$ python -q
>>> import numpy as np
>>> np.set_printoptions(precision=2, suppress=True, linewidth=200, legacy="1.25")
>>> A = np.load("arr.npy")
>>> A
array([[ 0.99, -0.08,  0.07, -0.05],
       [-0.08,  0.53,  0.39, -0.3 ],
       [ 0.07,  0.39,  0.67,  0.25],
       [-0.05, -0.3 ,  0.25,  0.81]])
>>> # symmetric
>>> f = np.array([0, -1])
>>> np.polyval(f, A[1])
array([-1., -1., -1., -1.])
>>> np.array([np.convolve(row, f, "same") for row in A])
array([[ 0.  , -0.99,  0.08, -0.07],
       [ 0.  ,  0.08, -0.53, -0.39],
       [ 0.  , -0.07, -0.39, -0.67],
       [ 0.  ,  0.05,  0.3 , -0.25]])
>>> np.round(np.correlate(A[1], A[0], "full"), 2) + 0
array([ 0.  , -0.03,  0.02, -0.08,  0.47,  0.41, -0.29])
>>> U, s, VT = np.linalg.svd(A)
>>> V = VT[:(s > 1e-8).sum()]
>>> rng = np.random.default_rng(527)
>>> vec = A[3] + -1 * A[2] + rng.integers(2) * np.eye(4)[3]
>>> vec
array([-0.12, -0.69, -0.43,  1.57])
>>> V.T @ V
array([[ 0.99, -0.08,  0.07, -0.05],
       [-0.08,  0.53,  0.39, -0.3 ],
       [ 0.07,  0.39,  0.67,  0.25],
       [-0.05, -0.3 ,  0.25,  0.81]])
>>> np.linalg.matrix_rank(np.vstack([A, vec]))
4
>>> np.round(np.linalg.norm(vec - V.T @ V @ vec), 2)
0.43
>>> U, s, VT = np.linalg.svd(A)
>>> s.round(2) + 0
array([1., 1., 1., 0.])
>>> np.argmax(s[:-1] / (s[1:] + 1e-6)) + 1
3
>>> A2 = U[:, :3] @ np.diag(s[:3]) @ VT[:3]
>>> A2
array([[ 0.99, -0.08,  0.07, -0.05],
       [-0.08,  0.53,  0.39, -0.3 ],
       [ 0.07,  0.39,  0.67,  0.25],
       [-0.05, -0.3 ,  0.25,  0.81]])
>>> data = np.loadtxt("dump.csv", delimiter=",")
>>> data.round(2) + 0
array([[ 0.  ,  0.55, -0.02,  0.  ],
       [ 0.05, -0.91,  0.03,  0.  ],
       [ 0.  ,  1.48, -0.04,  0.03],
       [-0.03, -2.22,  0.05, -0.01],
       [ 0.01, -0.13,  0.  ,  0.01],
       [ 0.02, -3.66, -0.03,  0.01],
       [ 0.05,  4.37,  0.02,  0.  ],
       [ 0.  ,  0.89, -0.02, -0.01],
       [ 0.01, -1.95,  0.02, -0.02],
       [-0.02,  1.54, -0.01,  0.  ],
       [ 0.  ,  1.92,  0.02,  0.01],
       [-0.02,  1.32, -0.02, -0.01],
       [ 0.01,  0.92,  0.01,  0.01],
       [ 0.03,  0.44,  0.04,  0.01],
       [-0.04, -2.44, -0.02,  0.01],
       [-0.01, -1.12, -0.01,  0.01],
       [ 0.01,  1.29,  0.  , -0.02],
       [-0.01,  1.09,  0.  , -0.01]])
>>> blk = np.stack([data, 2 * data, data[::-1]])
>>> blk.shape
(3, 18, 4)
>>> np.linalg.matrix_rank(blk.reshape(3, -1))
2
>>> np.linalg.matrix_rank(blk)
array([4, 4, 4])
>>> (blk @ data.T).shape
(3, 18, 18)
>>> K = np.array([[0, 0, 0], [0, 0, 0], [0, 0, 0], [0, 0, -2], [0, 0, 0]])
>>> K
array([[ 0,  0,  0],
       [ 0,  0,  0],
       [ 0,  0,  0],
       [ 0,  0, -2],
       [ 0,  0,  0]])
>>> U, s, VT = np.linalg.svd(K)
>>> s
array([2., 0., 0.])
>>> np.argmax(s[:-1] / (s[1:] + 1e-6)) + 1
1
>>> A2 = U[:, :1] @ np.diag(s[:1]) @ VT[:1]
>>> A2
array([[ 0.,  0.,  0.],
       [ 0.,  0.,  0.],
       [ 0.,  0.,  0.],
       [ 0.,  0., -2.],
       [ 0.,  0.,  0.]])
>>> np.linalg.matrix_rank(A2)
1
>>> round(np.linalg.norm(K - A2, 2), 2), s[1]
(0.0, 0.0)
>>> np.abs(K - A2).max()
0.0
>>> U, s, VT = np.linalg.svd(K, full_matrices=False)
>>> np.allclose(U * s @ VT, K)
True
>>> np.sqrt((s ** 2).sum()), round(np.linalg.norm(K), 2)
(2.0, 2.0)
>>> (s > 1e-8).sum()
1
>>> VT @ VT.T
array([[1., 0., 0.],
       [0., 1., 0.],
       [0., 0., 1.]])
>>> U.T @ U
array([[1., 0., 0.],
       [0., 1., 0.],
       [0., 0., 1.]])
>>> np.abs(VT[0])
array([0., 0., 1.])
>>> U.shape, s.shape, VT.shape
((5, 3), (3,), (3, 3))
>>> np.abs(U[:, 0]).round(6).argmax()
3
>>> A2 = np.array([[3, -7, 6, 2, 5],
...     [0, -9, 3, -9, -6],
...     [1, 4, -9, 3, 3],
...     [-9, -3, -6, -2, 1],
...     [-4, -1, -9, 3, -4]])
>>> arr = np.tril(A2)
>>> arr
array([[ 3,  0,  0,  0,  0],
       [ 0, -9,  0,  0,  0],
       [ 1,  4, -9,  0,  0],
       [-9, -3, -6, -2,  0],
       [-4, -1, -9,  3, -4]])
>>> U, s, VT = np.linalg.svd(arr, full_matrices=False)
>>> (s > 1e-8).sum()
5
>>> np.round(VT @ VT.T, 2) + 0
array([[1., 0., 0., 0., 0.],
       [0., 1., 0., 0., 0.],
       [0., 0., 1., 0., 0.],
       [0., 0., 0., 1., 0.],
       [0., 0., 0., 0., 1.]])
>>> A2 = arr + rng.integers(-2, 3, (5, 4)) @ rng.integers(-2, 3, (4, 5))
>>> A2
array([[  2,   2,   5,  -1,   6],
       [  3,  -7,  -1,  -1,  -3],
       [  2,   4, -13,  -3,  -8],
       [-13,  -6, -10,  -7,  -8],
       [ -2,  -1, -10,   7,  -3]])
>>> np.linalg.matrix_rank(A2 - arr, tol=1e-8)
4
>>> np.round(np.linalg.svd(A2 - arr, compute_uv=False), 2) + 0
array([16.11,  7.13,  4.75,  0.3 ,  0.  ])
>>> A2.sum(axis=1)
array([ 14,  -9, -18, -44,  -9])
>>> np.unravel_index(np.abs(A2).argmax(), A2.shape)
(2, 2)
>>> round(float(np.linalg.norm(A2)), 2)
31.34
>>> A2.mean(axis=0)
array([-1.6, -1.6, -5.8, -1. , -3.2])
>>> np.diff(A2, axis=0)
array([[  1,  -9,  -6,   0,  -9],
       [ -1,  11, -12,  -2,  -5],
       [-15, -10,   3,  -4,   0],
       [ 11,   5,   0,  14,   5]])
>>> np.count_nonzero(A2)
25
>>> np.abs(A2).max()
13
>>> A2 - A2[0]
array([[  0,   0,   0,   0,   0],
       [  1,  -9,  -6,   0,  -9],
       [  0,   2, -18,  -2, -14],
       [-15,  -8, -15,  -6, -14],
       [ -4,  -3, -15,   8,  -9]])
>>> A2.shape
(5, 5)
>>> th = np.radians(180)
>>> Rm = np.eye(5)
>>> Rm[2, 2] = Rm[4, 4] = np.cos(th)
>>> Rm[2, 4], Rm[4, 2] = -np.sin(th), np.sin(th)
>>> Rm.round(2) + 0
array([[ 1.,  0.,  0.,  0.,  0.],
       [ 0.,  1.,  0.,  0.,  0.],
       [ 0.,  0., -1.,  0.,  0.],
       [ 0.,  0.,  0.,  1.,  0.],
       [ 0.,  0.,  0.,  0., -1.]])
>>> A2 = arr @ Rm.T
>>> np.allclose(np.linalg.norm(arr, axis=1), np.linalg.norm(A2, axis=1))
True
>>> idx = rng.permutation(5)
>>> idx
array([2, 0, 4, 1, 3])
>>> A2 = arr[idx][:, idx]
>>> np.trace(A2)
-21
>>> np.sort(np.abs(np.linalg.eigvals(A2)))
array([2., 3., 4., 9., 9.])
>>> F = np.load("sample7.npy")
>>> F
array([[ -5,   6,   7,   6],
       [ -4,   4,   5,   1],
       [ -2,  -1,   6,   6],
       [ -2,  -9,  14,   1],
       [ -5,   0,  21,   5],
       [  0,   3,  26,  -3],
       [  6,   4,  35,   2],
       [  2,  13,  36,  10],
       [  7,  14,  39,  14],
       [  4,  18,  32,   8],
       [ 13,  20,  38,   0],
       [ 20,  15,  40,  -8],
       [ 19,  19,  31, -10],
       [ 18,  20,  29, -13],
       [ 20,  20,  33, -18],
       [ 15,  24,  37, -21],
       [ 21,  27,  33, -19],
       [ 27,  18,  35, -12],
       [ 28,  13,  28,  -7],
       [ 28,  14,  35,  -9]])
>>> F - F[0]
array([[  0,   0,   0,   0],
       [  1,  -2,  -2,  -5],
       [  3,  -7,  -1,   0],
       [  3, -15,   7,  -5],
       [  0,  -6,  14,  -1],
       [  5,  -3,  19,  -9],
       [ 11,  -2,  28,  -4],
       [  7,   7,  29,   4],
       [ 12,   8,  32,   8],
       [  9,  12,  25,   2],
       [ 18,  14,  31,  -6],
       [ 25,   9,  33, -14],
       [ 24,  13,  24, -16],
       [ 23,  14,  22, -19],
       [ 25,  14,  26, -24],
       [ 20,  18,  30, -27],
       [ 26,  21,  26, -25],
       [ 32,  12,  28, -18],
       [ 33,   7,  21, -13],
       [ 33,   8,  28, -15]])
>>> np.count_nonzero(F)
77
>>> np.diff(F, axis=0)
array([[ 1, -2, -2, -5],
       [ 2, -5,  1,  5],
       [ 0, -8,  8, -5],
       [-3,  9,  7,  4],
       [ 5,  3,  5, -8],
       [ 6,  1,  9,  5],
       [-4,  9,  1,  8],
       [ 5,  1,  3,  4],
       [-3,  4, -7, -6],
       [ 9,  2,  6, -8],
       [ 7, -5,  2, -8],
       [-1,  4, -9, -2],
       [-1,  1, -2, -3],
       [ 2,  0,  4, -5],
       [-5,  4,  4, -3],
       [ 6,  3, -4,  2],
       [ 6, -9,  2,  7],
       [ 1, -5, -7,  5],
       [ 0,  1,  7, -2]])
>>> F.mean(axis=0)
array([10.5 , 12.1 , 28.  , -3.35])
>>> F.shape
(20, 4)
>>> np.abs(F).max()
40
>>> mat = np.loadtxt("mat.csv", delimiter=",")
>>> mat
array([[ 2.,  0., -3.,  1., -3.],
       [ 1., -2., -1., -2., -1.],
       [ 2.,  0., -3., -3.,  3.],
       [ 1., -1.,  2., -3.,  1.],
       [ 5., -6., -6., -5., -6.]])
>>> A2 = mat / np.sqrt((mat ** 2).mean(axis=1, keepdims=True))
>>> np.linalg.matrix_rank(mat - mat.mean(axis=1, keepdims=True))
4
>>> np.linalg.norm(A2, axis=1)
array([2.24, 2.24, 2.24, 2.24, 2.24])
>>> A2[4]
array([ 0.89, -1.07, -1.07, -0.89, -1.07])
>>> np.linalg.matrix_rank(A2) == np.linalg.matrix_rank(mat)
True
>>> U, s, VT = np.linalg.svd(mat, full_matrices=False)
>>> np.round(U.T @ mat @ VT.T, 2) + 0
array([[13.54,  0.  ,  0.  ,  0.  ,  0.  ],
       [ 0.  ,  6.  ,  0.  ,  0.  ,  0.  ],
       [ 0.  ,  0.  ,  4.23,  0.  ,  0.  ],
       [ 0.  ,  0.  ,  0.  ,  1.36,  0.  ],
       [ 0.  ,  0.  ,  0.  ,  0.  ,  0.  ]])
>>> np.round(U.T @ U, 2) + 0
array([[1., 0., 0., 0., 0.],
       [0., 1., 0., 0., 0.],
       [0., 0., 1., 0., 0.],
       [0., 0., 0., 1., 0.],
       [0., 0., 0., 0., 1.]])
>>> s.round(2) + 0
array([13.54,  6.  ,  4.23,  1.36,  0.  ])
>>> U, s, VT = np.linalg.svd(mat)
>>> V = VT[:(s > 1e-8).sum()]
>>> vec = mat[1] + 4 * mat[2] + rng.integers(2) * np.eye(5)[1]
>>> vec
array([  9.,  -2., -13., -14.,  11.])
>>> round(np.linalg.norm(vec - V.T @ V @ vec), 2)
0.0
>>> np.linalg.matrix_rank(np.vstack([mat, vec]))
4
>>> idx = rng.integers(0, 2, 5)
>>> E = (idx[:, None] == idx) * -1 + np.eye(5)
>>> E
array([[ 0.,  0.,  0.,  0.,  0.],
       [ 0.,  0., -1., -1., -1.],
       [ 0., -1.,  0., -1., -1.],
       [ 0., -1., -1.,  0., -1.],
       [ 0., -1., -1., -1.,  0.]])
>>> np.round(np.linalg.det(E[::-1]), 2)
0.0
>>> np.round(np.poly(E), 2) + 0
array([ 1.,  0., -6.,  8., -3.,  0.])
>>> np.round(np.linalg.det(2 * E), 2), round(float(np.linalg.det(E)), 2)
(0.0, 0.0)
>>> np.linalg.eigvals(E)
array([ 1., -3.,  1.,  1.,  0.])
>>> np.einsum("ii->", E)
0.0
